% ipython --no-banner

In [1]: import numpy as np

In [2]: np.set_printoptions(precision=2, suppress=True, linewidth=100, floatmode="fixed")

In [3]: M = np.array([[2, 0, 0, 0, 0, 0],
   ...:     [0, -1, -2, 2, 0, 3],
   ...:     [0, -1, 1, -1, 0, -2],
   ...:     [0, -2, -1, -2, 0, 3],
   ...:     [0, 0, 0, 0, -1, 0],
   ...:     [0, -3, 1, -3, 0, 3]])

In [4]: u = np.array([-3, 0, 0, -2, -1, 3])

In [5]: out = M + np.outer(u, np.eye(6)[4])

In [6]: out
Out[6]: 
array([[ 2.00,  0.00,  0.00,  0.00, -3.00,  0.00],
       [ 0.00, -1.00, -2.00,  2.00,  0.00,  3.00],
       [ 0.00, -1.00,  1.00, -1.00,  0.00, -2.00],
       [ 0.00, -2.00, -1.00, -2.00, -2.00,  3.00],
       [ 0.00,  0.00,  0.00,  0.00, -2.00,  0.00],
       [ 0.00, -3.00,  1.00, -3.00,  3.00,  3.00]])

In [7]: feats = np.load("out5.npy")

In [8]: feats
Out[8]: 
array([[ 0,  2,  3,  2,  0,  1,  0,  2, -1,  3],
       [ 0,  0,  2,  1,  3,  1, -3,  2, -2, -1],
       [ 0,  0,  0, -2,  2, -3, -1,  0, -2,  0],
       [ 0,  0,  0,  0, -1, -2,  3, -3,  0, -3],
       [ 0,  0,  0,  0,  0, -1,  2, -3, -1,  2],
       [ 0,  0,  0,  0,  0,  0,  2,  3,  2,  3],
       [ 0,  0,  0,  0,  0,  0,  0, -3,  2, -1],
       [ 0,  0,  0,  0,  0,  0,  0,  0, -2,  2],
       [ 0,  0,  0,  0,  0,  0,  0,  0,  0,  0],
       [ 0,  0,  0,  0,  0,  0,  0,  0,  0,  0]])

In [9]: x0 = np.array([1, 0, 2, -1, 0, -3, -1, 0, 2, -1])

In [10]: h1 = np.maximum(feats @ x0, 0)

In [11]: feats * (h1 > 1e-9)[:, None]
Out[11]: 
array([[ 0,  0,  0,  0,  0,  0,  0,  0,  0,  0],
       [ 0,  0,  0,  0,  0,  0,  0,  0,  0,  0],
       [ 0,  0,  0, -2,  2, -3, -1,  0, -2,  0],
       [ 0,  0,  0,  0, -1, -2,  3, -3,  0, -3],
       [ 0,  0,  0,  0,  0,  0,  0,  0,  0,  0],
       [ 0,  0,  0,  0,  0,  0,  0,  0,  0,  0],
       [ 0,  0,  0,  0,  0,  0,  0, -3,  2, -1],
       [ 0,  0,  0,  0,  0,  0,  0,  0,  0,  0],
       [ 0,  0,  0,  0,  0,  0,  0,  0,  0,  0],
       [ 0,  0,  0,  0,  0,  0,  0,  0,  0,  0]])

In [12]: np.tanh(feats @ x0)
Out[12]: array([-1.00,  0.00,  1.00,  1.00, -1.00, -0.76,  1.00, -1.00,  0.00,  0.00])

In [13]: np.maximum(feats @ x0, 0) - np.maximum(-feats @ x0, 0)
Out[13]: array([-4,  0,  8,  6, -3, -1,  5, -6,  0,  0])
